% ipython --no-banner

In [1]: import numpy as np

In [2]: np.set_printoptions(suppress=True, linewidth=100)

In [3]: arr = np.load("w.npy")

In [4]: print(arr)
[[ -4   1   0  -3]
 [ -9  -1  -1   2]
 [-11  -1   1   6]
 [-13   0  -3  11]
 [-11   2  -6  13]
 [ -8   2 -10  16]
 [-10   7  -7  11]
 [ -9   3  -3  14]
 [ -9   8  -5   9]
 [ -5  11 -10  12]
 [ -4  16 -12  17]
 [ -6  14 -16  15]
 [ -8  16 -21  11]
 [-10  21 -25  12]
 [-11  16 -30  12]
 [-13  11 -29   8]
 [-17   7 -24   3]
 [-15   2 -29   4]
 [-13   4 -33   2]
 [-14   2 -33   3]
 [-18   4 -36   7]
 [-22   9 -36   7]
 [-19  13 -40   5]
 [-17  16 -45   5]
 [-18  15 -43  10]
 [-14  20 -38   8]]

In [5]: x = np.array([2, 1, 9, 5])

In [6]: target = arr @ x

In [7]: print(np.round(np.linalg.pinv(arr) @ arr, 2) + 0)
[[1. 0. 0. 0.]
 [0. 1. 0. 0.]
 [0. 0. 1. 0.]
 [0. 0. 0. 1.]]

In [8]: print(np.round(np.linalg.solve(arr.T @ arr, arr.T @ target), 2))
[2. 1. 9. 5.]

In [9]: rng = np.random.default_rng(44)

In [10]: target = target + 0.1 * rng.normal(size=26)

In [11]: print(target.round(2))
[ -21.86  -17.99   16.03    2.11   -8.92  -23.94  -21.04   27.9    -9.96  -29.05  -14.92  -66.98
 -134.07 -163.97 -215.93 -235.98 -228.08 -268.97 -308.96 -307.92 -320.93 -324.09 -360.05 -397.94
 -358.17 -309.92]

In [12]: beta, *_ = np.linalg.lstsq(arr, target)

In [13]: print(np.round(arr.T @ (target - arr @ beta), 2) + 0)
[0. 0. 0. 0.]

In [14]: print(beta.round(2))
[2. 1. 9. 5.]

In [15]: print([round(float(np.linalg.norm(np.linalg.solve(arr.T @ arr + lam * np.eye(4), arr.T @ target))), 2) for lam in (0, 1, 10, 100)])
[10.54, 10.53, 10.5, 10.17]

In [16]: lab = rng.integers(0, 2, 8)

In [17]: F = np.array([[-2, 3, 2, 3, 1, 5, -3, 2],
    ...:     [-2, 4, 4, 5, -4, 5, -2, -5],
    ...:     [-5, 1, 1, 4, -2, -1, 4, 1],
    ...:     [-5, -5, -5, 5, -1, 2, 2, 2],
    ...:     [-1, 2, 5, 4, 2, 1, -1, 2],
    ...:     [2, -1, -2, 1, -1, 4, 1, -1],
    ...:     [4, 2, 1, 4, -5, 1, -5, 3],
    ...:     [3, 0, -3, 5, -1, -3, -5, 0]]) * (lab[:, None] == lab)

In [18]: print(F)
[[-2  3  2  0  1  5  0  2]
 [-2  4  4  0 -4  5  0 -5]
 [-5  1  1  0 -2 -1  0  1]
 [ 0  0  0  5  0  0  2  0]
 [-1  2  5  0  2  1  0  2]
 [ 2 -1 -2  0 -1  4  0 -1]
 [ 0  0  0  4  0  0 -5  0]
 [ 3  0 -3  0 -1 -3  0  0]]

In [19]: print(np.round(np.sort(np.linalg.eigvals(F).real), 2))
[-5.74 -3.37  0.25  0.25  2.88  2.88  5.74  6.11]

In [20]: x = np.array([-2, 2, 0, -2, 0, 2, -2, -2])

In [21]: target = F @ x

In [22]: print(target)
[ 16  32   8 -14   4   4   2 -12]

In [23]: print(np.round(np.linalg.solve(F, target + F[:, 5]), 2) + 0)
[-2.  2.  0. -2.  0.  3. -2. -2.]

In [24]: data = np.load("arr.npy")

In [25]: print(data.round(2))
[[0.29 0.43 0.29]
 [0.22 0.44 0.33]
 [0.43 0.14 0.43]]

In [26]: print(np.round(data.sum(axis=1), 2))
[1. 1. 1.]

In [27]: print(np.round(np.linalg.matrix_power(data, 100), 2))
[[0.31 0.33 0.35]
 [0.31 0.33 0.35]
 [0.31 0.33 0.35]]

In [28]: print(np.round(np.sort(np.abs(np.linalg.eigvals(data)))[::-1], 2))
[1.   0.13 0.13]

In [29]: print(np.round(np.linalg.matrix_power(data, 2), 2))
[[0.3  0.35 0.35]
 [0.31 0.34 0.35]
 [0.34 0.31 0.35]]

In [30]: p = np.eye(3)[2]

In [31]: for _ in range(5):
    ...:     p = p @ data
    ...:     print(p.round(2))
    ...: 
[0.43 0.14 0.43]
[0.34 0.31 0.35]
[0.32 0.33 0.35]
[0.31 0.33 0.35]
[0.31 0.33 0.35]

In [32]: w1 = np.array([[5, 4, 5], [3, 5, 1], [4, 2, 4]])

In [33]: beta = np.array([1, 0, 0])

In [34]: H = np.maximum(data @ w1 + beta, 0)

In [35]: print(np.linalg.matrix_rank(H))
3

In [36]: print((H > 0).astype(int))
[[1 1 1]
 [1 1 1]
 [1 1 1]]

In [37]: cent = np.array([[-2, 1, -3], [-3, -3, 3], [-3, 0, -3]])

In [38]: print(np.round(H @ cent, 2))
[[-30.29  -6.71 -12.  ]
 [-29.56  -6.56 -11.67]
 [-32.43  -4.57 -18.  ]]

In [39]: Q, R = np.linalg.qr(arr)

In [40]: print(np.round(Q @ R, 2) + 0)
[[ -4.   1.   0.  -3.]
 [ -9.  -1.  -1.   2.]
 [-11.  -1.   1.   6.]
 [-13.   0.  -3.  11.]
 [-11.   2.  -6.  13.]
 [ -8.   2. -10.  16.]
 [-10.   7.  -7.  11.]
 [ -9.   3.  -3.  14.]
 [ -9.   8.  -5.   9.]
 [ -5.  11. -10.  12.]
 [ -4.  16. -12.  17.]
 [ -6.  14. -16.  15.]
 [ -8.  16. -21.  11.]
 [-10.  21. -25.  12.]
 [-11.  16. -30.  12.]
 [-13.  11. -29.   8.]
 [-17.   7. -24.   3.]
 [-15.   2. -29.   4.]
 [-13.   4. -33.   2.]
 [-14.   2. -33.   3.]
 [-18.   4. -36.   7.]
 [-22.   9. -36.   7.]
 [-19.  13. -40.   5.]
 [-17.  16. -45.   5.]
 [-18.  15. -43.  10.]
 [-14.  20. -38.   8.]]

In [41]: print(np.round(Q.T @ Q, 2) + 0)
[[1. 0. 0. 0.]
 [0. 1. 0. 0.]
 [0. 0. 1. 0.]
 [0. 0. 0. 1.]]

In [42]: print(R.round(2))
[[ 64.98 -40.31 117.72 -36.87]
 [  0.    37.09 -29.88  17.87]
 [  0.     0.   -43.49 -17.03]
 [  0.     0.     0.   -22.47]]

In [43]: print(round(abs(R[0, 0]), 2), round(float(np.linalg.norm(arr[:, 0])), 2))
64.98 64.98
